$ python -q
>>> import numpy as np
>>> np.set_printoptions(suppress=True, linewidth=160)
>>> rd = lambda a: np.round(a, 3) + 0
>>> E = np.loadtxt("x.csv", delimiter=",")
>>> rd(E)
array([[ 1.743,  3.3  , -2.307,  1.35 ],
       [ 3.959,  4.567,  1.81 ,  0.716],
       [ 5.146, -1.022, -5.387,  3.511],
       [ 3.472,  4.151,  0.698,  0.925],
       [ 3.899,  2.131, -1.905,  1.934],
       [ 4.734,  1.113, -2.597,  2.444],
       [ 4.393,  5.032,  2.941,  0.484],
       [ 3.289,  4.216,  0.612,  0.892],
       [ 7.291, -0.257, -2.096,  3.129],
       [ 4.533,  1.659, -1.979,  2.171],
       [ 2.415,  5.131,  1.112,  0.434],
       [ 2.511,  5.949,  2.435,  0.025],
       [ 3.839,  3.878,  0.656,  1.061],
       [ 2.563,  3.675, -0.924,  1.162]])
>>> left, s, Vt = np.linalg.svd(E)
>>> vecs = Vt[:(s > 1e-8).sum()]
>>> rng = np.random.default_rng(946609)
>>> x = E[1] + -3 * E[6] + rng.integers(2) * np.eye(4)[3]
>>> rd(x)
array([ -9.22 , -10.529,  -7.013,  -0.736])
>>> rd(np.diag(vecs.T @ vecs))
array([0.909, 1.   , 0.909, 0.182])
>>> print(rd(vecs.T @ vecs))
[[ 0.909  0.     0.091  0.273]
 [ 0.     1.     0.     0.   ]
 [ 0.091  0.     0.909 -0.273]
 [ 0.273  0.    -0.273  0.182]]
>>> r = np.linalg.matrix_rank(E)
>>> r
np.int64(3)
>>> N = np.linalg.svd(E)[2][r:].T
>>> np.linalg.matrix_rank(E.T @ E), np.linalg.matrix_rank(E @ E.T)
(np.int64(3), np.int64(3))
>>> print([int(np.linalg.matrix_rank(E[:, :j + 1])) for j in range(4)])
[1, 2, 3, 3]
>>> N.shape
(4, 1)
>>> [int(np.linalg.matrix_rank(E[:i])) for i in range(1, len(E) + 1)]
[1, 2, 3, 3, 3, 3, 3, 3, 3, 3, 3, 3, 3, 3]
>>> X = np.loadtxt("dump.csv", delimiter=",")
>>> X
array([[ 1.,  0.,  1., -1.],
       [-2.,  2.,  2., -2.],
       [ 0.,  0.,  2.,  0.],
       [ 0.,  0.,  0.,  2.]])
>>> rd(np.linalg.norm(X[0], 1)), rd(np.linalg.norm(X[0], np.inf))
(np.float64(3.0), np.float64(1.0))
>>> print(rd(np.linalg.norm(X, axis=1)))
[1.732 4.    2.    2.   ]
>>> rd(np.linalg.norm(X) ** 2 / np.linalg.norm(X, 2) ** 2)
np.float64(1.437)
>>> rd(np.linalg.norm(X, 2))
np.float64(4.334)
>>> X[0] @ X[3]
np.float64(-2.0)
>>> print(rd(np.linalg.norm(X, 1)), rd(np.linalg.norm(X, np.inf)))
5.0 8.0
>>> rd(np.linalg.norm(X, axis=0))
array([2.236, 2.   , 3.   , 3.   ])
>>> data = np.array([[2, 1, 0, 0, 0, 0],
...     [2, 1, 0, 0, 0, 0],
...     [3, 1, 0, 0, 0, 0],
...     [0, 0, 2, 1, 0, 0],
...     [0, 0, 2, 1, 0, 0],
...     [0, 0, 3, 1, 0, 0],
...     [0, 0, 0, 0, 2, 1],
...     [0, 0, 0, 0, 2, 1],
...     [0, 0, 0, 0, 3, 1]])
>>> try:
...     np.linalg.inv(E)
... except np.linalg.LinAlgError as e:
...     print(repr(e))
... 
LinAlgError('Last 2 dimensions of the array must be square')
>>> np.linalg.lstsq(E[:-1].T, E[-1])[2]
np.int32(3)
>>> np.abs(np.diag(np.linalg.qr(E)[1])) > 1e-9
array([ True,  True,  True, False])
>>> rd(np.trace(np.linalg.pinv(E) @ E))
np.float64(3.0)
>>> other = np.c_[data[:, :3] @ np.array([[-1, -3, -3], [2, -4, 3], [-1, -5, -3]]), np.array([-4, 5, 4, -4, 3, -4, 4, 0, 5])]
>>> other
array([[  0, -10,  -3,  -4],
       [  0, -10,  -3,   5],
       [ -1, -13,  -6,   4],
       [ -2, -10,  -6,  -4],
       [ -2, -10,  -6,   3],
       [ -3, -15,  -9,  -4],
       [  0,   0,   0,   4],
       [  0,   0,   0,   0],
       [  0,   0,   0,   5]])
>>> np.linalg.matrix_rank(np.c_[data, other])
np.int64(7)
>>> rd(np.linalg.lstsq(data, other[:, 0])[0])
array([-1.,  2., -1.,  0.,  0.,  0.])
>>> print(rd(np.linalg.norm(other - data @ np.linalg.lstsq(data, other)[0], axis=0)))
[0.    0.    0.    8.544]
>>> np.linalg.matrix_rank(other)
np.int64(4)
>>> print(rd(np.linalg.norm(np.linalg.qr(data)[0].T @ other, axis=0) ** 2 / ((other ** 2).sum(axis=0) + 1e-12)))
[1.    1.    1.    0.475]
>>> mat = np.loadtxt("data.csv", delimiter=",")
>>> mat
array([[ 5.,  3.,  2.,  1.,  5.,  5.,  4.,  5.],
       [ 1.,  5.,  5.,  5.,  0.,  0.,  1.,  1.],
       [ 1.,  3.,  5.,  2.,  3.,  4.,  1.,  5.],
       [ 0.,  4.,  1.,  3.,  3.,  4.,  1.,  1.],
       [ 4.,  0.,  2.,  4.,  0.,  0.,  3.,  0.],
       [ 3., -7., -8., -9.,  5.,  5.,  2.,  3.]])
>>> W1 = np.array([[-3, -3],
...     [5, 1],
...     [1, -1],
...     [-5, -3],
...     [-2, -2],
...     [-4, 0],
...     [2, 3],
...     [-5, -5]])
>>> b = np.array([4, 5])
>>> act = np.maximum(mat @ W1 + b, 0)
>>> rd((act > 0).mean(axis=0))
array([0.167, 0.167])
>>> basis = np.array([[2, 0, -3], [2, -2, -3]])
>>> (act @ basis).round(6).argmax(axis=1)
array([0, 0, 0, 0, 0, 0])
>>> W1 @ basis
array([[-12,   6,  18],
       [ 12,  -2, -18],
       [  0,   2,   0],
       [-16,   6,  24],
       [ -8,   4,  12],
       [ -8,   0,  12],
       [ 10,  -6, -15],
       [-20,  10,  30]])
